In [1]: import numpy as np

In [2]: import numpy.linalg as la

In [3]: np.set_printoptions(precision=2, suppress=True, linewidth=160, legacy="1.25")

In [4]: mat = np.load("sample0.npy")

In [5]: mat
Out[5]: 
array([[-2, -3,  2],
       [-3, -6,  0],
       [ 2,  0,  4]])

In [6]: # equal to its transpose

In [7]: la.eigvals(mat)
Out[7]: array([-7.68, -1.  ,  4.68])

In [8]: np.poly(mat)
Out[8]: array([  1.,   4., -33., -36.])

In [9]: round(float(la.det(2 * mat)), 2), round(la.det(mat), 2)
Out[9]: (288.0, 36.0)

In [10]: np.einsum("ii->", mat)
Out[10]: -4

In [11]: np.kron(np.eye(2, dtype=int), mat)
Out[11]: 
array([[-2, -3,  2,  0,  0,  0],
       [-3, -6,  0,  0,  0,  0],
       [ 2,  0,  4,  0,  0,  0],
       [ 0,  0,  0, -2, -3,  2],
       [ 0,  0,  0, -3, -6,  0],
       [ 0,  0,  0,  2,  0,  4]])

In [12]: np.round(la.det(mat[::-1]), 2)
Out[12]: -36.0

In [13]: round(la.det(mat), 2)
Out[13]: 36.0

In [14]: la.determinant(mat)
AttributeError: module 'numpy.linalg' has no attribute 'determinant'


In [15]: mat.inv()
AttributeError: 'numpy.ndarray' object has no attribute 'inv'


In [16]: np.allclose(mat, mat.T)
Out[16]: True

In [17]: mat @ mat
Out[17]: 
array([[17, 24,  4],
       [24, 45, -6],
       [ 4, -6, 20]])

In [18]: evals, V = la.eigh(mat)

In [19]: x = np.array([3, 3, 3])

In [20]: np.abs(mat).sum(axis=1).max(), round(np.abs(evals).max(), 2)
Out[20]: (9, 7.68)

In [21]: x @ mat @ x / (x @ x), np.round(evals[0], 2), np.round(evals[-1], 2)
Out[21]: (-2.0, -7.68, 4.68)

In [22]: la.eigvalsh(mat[1:, 1:])
Out[22]: array([-6.,  4.])

In [23]: m1 = np.load("block18.npy")

In [24]: m1
Out[24]: 
array([[-2,  2, -2,  2],
       [ 3,  2,  3,  2],
       [-2,  2, -2,  2],
       [ 3,  2,  3,  2]])

In [25]: # rows 0 and 2 are equal

In [26]: f, r1 = m1[0], m1[3]

In [27]: f @ f
Out[27]: 16

In [28]: f @ r1
Out[28]: -4

In [29]: pr = (f @ r1) / (f @ f) * f

In [30]: la.matrix_rank(np.outer(f, r1))
Out[30]: 1

In [31]: r1 - pr
Out[31]: array([2.5, 2.5, 2.5, 2.5])

In [32]: round(la.norm(f + r1) ** 2 + la.norm(f - r1) ** 2, 2)
Out[32]: 84.0

In [33]: (r1 - pr) @ f
Out[33]: 0.0

In [34]: np.outer(f, r1)
Out[34]: 
array([[-6, -4, -6, -4],
       [ 6,  4,  6,  4],
       [-6, -4, -6, -4],
       [ 6,  4,  6,  4]])

In [35]: pr
Out[35]: array([ 0.5, -0.5,  0.5, -0.5])

In [36]: M = np.tril(np.array([[3, 1, 2, 3, 3],
    ...:     [0, 1, 1, 0, 3],
    ...:     [3, 1, 0, 3, 2],
    ...:     [0, 2, 3, 2, 0],
    ...:     [3, 3, 2, 1, 1]]), -1) + np.eye(5, dtype=int)

In [37]: M
Out[37]: 
array([[1, 0, 0, 0, 0],
       [0, 1, 0, 0, 0],
       [3, 1, 1, 0, 0],
       [0, 2, 3, 1, 0],
       [3, 3, 2, 1, 1]])

In [38]: np.sort(la.eigvals(M))
Out[38]: array([1., 1., 1., 1., 1.])

In [39]: np.prod(np.diag(M)), round(float(la.det(M)), 2)
Out[39]: (1, 1.0)

In [40]: [int(la.matrix_rank(la.matrix_power(M, p))) for p in range(1, 6)]
Out[40]: [5, 5, 5, 5, 5]

In [41]: E = np.loadtxt("data.csv", delimiter=",")

In [42]: E
Out[42]: 
array([[0.2 , 0.27, 0.2 , 0.07, 0.27],
       [0.15, 0.15, 0.23, 0.08, 0.38],
       [0.  , 0.2 , 0.5 , 0.1 , 0.2 ],
       [0.25, 0.19, 0.12, 0.25, 0.19],
       [0.08, 0.42, 0.17, 0.17, 0.17]])

In [43]: # a transition matrix

In [44]: f = np.array([-3, -3, 2])

In [45]: np.cross(E[2, :3], E[0, :3])
Out[45]: array([-0.09,  0.1 , -0.04])

In [46]: np.polyval(f, E[2])
Out[46]: array([ 2.  ,  1.28, -0.25,  1.67,  1.28])

In [47]: J = np.load("a.npy")

In [48]: J
Out[48]: 
array([[0, 1, 0, 0, 0],
       [0, 0, 0, 0, 1],
       [0, 0, 1, 0, 0],
       [0, 0, 0, 1, 0],
       [1, 0, 0, 0, 0]])

In [49]: x = np.array([3, 1, 3, 3, 1])

In [50]: J @ np.eye(5)[1]
Out[50]: array([1., 0., 0., 0., 0.])

In [51]: J @ np.ones(5)
Out[51]: array([1., 1., 1., 1., 1.])

In [52]: np.sign((J @ x).round(6))
Out[52]: array([1, 1, 1, 1, 1])

In [53]: np.einsum("ij,j->i", J, x)
Out[53]: array([1, 1, 3, 3, 3])

In [54]: J @ x
Out[54]: array([1, 1, 3, 3, 3])

In [55]: (J @ x).argmax()
Out[55]: 2

In [56]: G = J.T @ J

In [57]: G
Out[57]: 
array([[1, 0, 0, 0, 0],
       [0, 1, 0, 0, 0],
       [0, 0, 1, 0, 0],
       [0, 0, 0, 1, 0],
       [0, 0, 0, 0, 1]])

In [58]: la.eigvalsh(G)[::-1]
Out[58]: array([1., 1., 1., 1., 1.])

In [59]: la.matrix_rank(G)
Out[59]: 5

In [60]: np.trace(G), (J ** 2).sum()
Out[60]: (5, 5)

In [61]: feats = np.load("mat.npy")

In [62]: feats
Out[62]: 
array([[ 1., -5., -6.,  2., -8.],
       [ 0.,  2.,  0.,  1.,  2.],
       [ 0.,  0.,  0.,  0.,  1.],
       [ 0.,  1.,  2.,  0.,  2.],
       [ 0.,  0.,  0.,  2.,  2.]])

In [63]: f = np.array([2, 3])

In [64]: np.array([np.convolve(row, f, "same") for row in feats])
Out[64]: 
array([[  2.,  -7., -27., -14., -10.],
       [  0.,   4.,   6.,   2.,   7.],
       [  0.,   0.,   0.,   0.,   2.],
       [  0.,   2.,   7.,   6.,   4.],
       [  0.,   0.,   0.,   4.,  10.]])

In [65]: np.correlate(feats[1], feats[4], "full")
Out[65]: array([0., 4., 4., 2., 6., 4., 0., 0., 0.])

In [66]: np.cross(feats[1, :3], feats[4, :3])
Out[66]: array([0., 0., 0.])

In [67]: rng = np.random.default_rng(570)

In [68]: z = rng.permutation(5)

In [69]: z
Out[69]: array([4, 3, 0, 2, 1])

In [70]: A2 = feats[z][:, z]

In [71]: np.round(la.det(A2), 2), round(float(la.det(feats[z])), 2)
Out[71]: (8.0, 8.0)
